% ipython --no-banner

In [1]: import numpy as np

In [2]: from numpy import linalg as LA

In [3]: np.set_printoptions(precision=2, suppress=True, linewidth=120)

In [4]: A2 = np.array([[1, 1], [1, -1]])

In [5]: rng = np.random.default_rng(6617)

In [6]: X = np.kron(A2, np.kron(A2, A2))[rng.permutation(8)][:4]

In [7]: X
Out[7]: 
array([[ 1, -1,  1, -1, -1,  1, -1,  1],
       [ 1, -1,  1, -1,  1, -1,  1, -1],
       [ 1,  1,  1,  1, -1, -1, -1, -1],
       [ 1, -1, -1,  1,  1, -1, -1,  1]])

In [8]: A2 = X + rng.integers(-2, 3, (4, 1)) @ rng.integers(-2, 3, (1, 8))

In [9]: A2
Out[9]: 
array([[-1, -1,  3,  1, -3,  5,  1,  3],
       [ 3, -1, -1, -3,  3, -5, -1, -3],
       [ 3,  1, -1, -1,  1, -5, -3, -3],
       [-1, -1,  1,  3, -1,  3,  1,  3]])

In [10]: LA.matrix_rank(A2 - X, tol=1e-8)
Out[10]: np.int64(1)

In [11]: A2 - X
Out[11]: 
array([[-2,  0,  2,  2, -2,  4,  2,  2],
       [ 2,  0, -2, -2,  2, -4, -2, -2],
       [ 2,  0, -2, -2,  2, -4, -2, -2],
       [-2,  0,  2,  2, -2,  4,  2,  2]])

In [12]: round(float(LA.norm(X, "nuc")), 2)
Out[12]: 11.31

In [13]: X[0] @ X[1]
Out[13]: np.int64(0)

In [14]: round(float(LA.norm(X[0], 1)), 2), np.round(LA.norm(X[0], np.inf), 2)
Out[14]: (8.0, np.float64(1.0))

In [15]: m1 = np.array([[0.0, 0.0, -7.0], [0.0, 0.0, 4.0], [-7.0, 4.0, 0.0]])

In [16]: m1
Out[16]: 
array([[ 0.,  0., -7.],
       [ 0.,  0.,  4.],
       [-7.,  4.,  0.]])

In [17]: np.trace(m1)
Out[17]: np.float64(0.0)

In [18]: m1 @ m1
Out[18]: 
array([[ 49., -28.,   0.],
       [-28.,  16.,   0.],
       [  0.,   0.,  65.]])

In [19]: (m1 - m1.T) / 2
Out[19]: 
array([[0., 0., 0.],
       [0., 0., 0.],
       [0., 0., 0.]])

In [20]: round(float(np.abs(LA.eigvals(m1)).max()), 2)
Out[20]: 8.06

In [21]: np.round(np.sort(np.abs(LA.eigvals(m1))), 2) + 0
Out[21]: array([0.  , 8.06, 8.06])

In [22]: np.allclose(m1, m1.T)
Out[22]: True

In [23]: (m1 + m1.T) / 2
Out[23]: 
array([[ 0.,  0., -7.],
       [ 0.,  0.,  4.],
       [-7.,  4.,  0.]])

In [24]: K = np.load("dump.npy")

In [25]: K
Out[25]: 
array([[-2,  0,  4,  3,  0, -6],
       [ 0, -2,  0,  0,  3,  0],
       [ 6, -2, -4, -9,  3,  6],
       [ 3,  0, -6,  2,  0, -4],
       [ 0,  3,  0,  0,  2,  0],
       [-9,  3,  6, -6,  2,  4]])

In [26]: (K + K.T) / 2
Out[26]: 
array([[-2. ,  0. ,  5. ,  3. ,  0. , -7.5],
       [ 0. , -2. , -1. ,  0. ,  3. ,  1.5],
       [ 5. , -1. , -4. , -7.5,  1.5,  6. ],
       [ 3. ,  0. , -7.5,  2. ,  0. , -5. ],
       [ 0. ,  3. ,  1.5,  0. ,  2. ,  1. ],
       [-7.5,  1.5,  6. , -5. ,  1. ,  4. ]])

In [27]: np.round(np.abs(LA.eigvals(K)).max(), 2)
Out[27]: np.float64(14.42)

In [28]: labels = rng.permutation(6)

In [29]: A2 = K[:, labels] * rng.choice([-1, 1], 6)

In [30]: A2
Out[30]: 
array([[ 3,  6,  0,  2,  4,  0],
       [ 0,  0,  2,  0,  0,  3],
       [-9, -6,  2, -6, -4,  3],
       [ 2,  4,  0, -3, -6,  0],
       [ 0,  0, -3,  0,  0,  2],
       [-6, -4, -3,  9,  6,  2]])

In [31]: U, _, Vt = LA.svd(K.T @ A2)

In [32]: np.round(LA.lstsq(K, A2)[0], 2) + 0
Out[32]: 
array([[ 0.,  0.,  0., -1.,  0.,  0.],
       [ 0.,  0., -1.,  0.,  0.,  0.],
       [ 0.,  0.,  0.,  0.,  1.,  0.],
       [ 1.,  0.,  0.,  0.,  0.,  0.],
       [ 0.,  0.,  0.,  0.,  0.,  1.],
       [ 0., -1.,  0.,  0.,  0.,  0.]])

In [33]: labels
Out[33]: array([3, 5, 1, 0, 2, 4])

In [34]: t3 = np.stack([X, 2 * X, X[::-1]])

In [35]: t3.sum(axis=0)
Out[35]: 
array([[ 4, -4,  2, -2, -2,  2, -4,  4],
       [ 4, -2,  4, -2,  2, -4,  2, -4],
       [ 4,  2,  4,  2, -2, -4, -2, -4],
       [ 4, -4, -2,  2,  2, -2, -4,  4]])

In [36]: np.einsum("bij,cij->bc", t3, t3)
Out[36]: 
array([[ 32,  64,   0],
       [ 64, 128,   0],
       [  0,   0,  32]])

In [37]: LA.matrix_rank(t3)
Out[37]: array([4, 4, 4])

In [38]: t3.shape
Out[38]: (3, 4, 8)

In [39]: LA.matrix_rank(t3.reshape(3, -1))
Out[39]: np.int64(2)

In [40]: Q, R = LA.qr(K)

In [41]: round(float(abs(R[0, 0])), 2), round(LA.norm(K[:, 0]), 2)
Out[41]: (11.4, np.float64(11.4))

In [42]: np.round(np.trace(Q @ Q.T), 2)
Out[42]: np.float64(6.0)

In [43]: np.abs(np.diag(R))
Out[43]: array([11.4 ,  3.78,  4.35, 11.4 ,  3.78,  4.35])

In [44]: np.allclose(R.T @ R, K.T @ K)
Out[44]: True

In [45]: np.round(Q.T @ Q, 2) + 0
Out[45]: 
array([[1., 0., 0., 0., 0., 0.],
       [0., 1., 0., 0., 0., 0.],
       [0., 0., 1., 0., 0., 0.],
       [0., 0., 0., 1., 0., 0.],
       [0., 0., 0., 0., 1., 0.],
       [0., 0., 0., 0., 0., 1.]])

In [46]: np.round(Q @ R, 2) + 0
Out[46]: 
array([[-2.,  0.,  4.,  3.,  0., -6.],
       [ 0., -2.,  0.,  0.,  3.,  0.],
       [ 6., -2., -4., -9.,  3.,  6.],
       [ 3.,  0., -6.,  2.,  0., -4.],
       [ 0.,  3.,  0.,  0.,  2.,  0.],
       [-9.,  3.,  6., -6.,  2.,  4.]])

In [47]: x0 = np.array([-2, -3, 1, -2, -2, 1])

In [48]: a = np.maximum(K @ x0, 0)

In [49]: np.maximum(K @ x0, 0) - np.maximum(-K @ x0, 0)
Out[49]: array([ -4,   0,   8, -20, -13,  27])

In [50]: np.tanh(K @ x0)
Out[50]: array([-1.,  0.,  1., -1., -1.,  1.])

In [51]: K * (a > 1e-9)[:, None]
Out[51]: 
array([[ 0,  0,  0,  0,  0,  0],
       [ 0,  0,  0,  0,  0,  0],
       [ 6, -2, -4, -9,  3,  6],
       [ 0,  0,  0,  0,  0,  0],
       [ 0,  0,  0,  0,  0,  0],
       [-9,  3,  6, -6,  2,  4]])
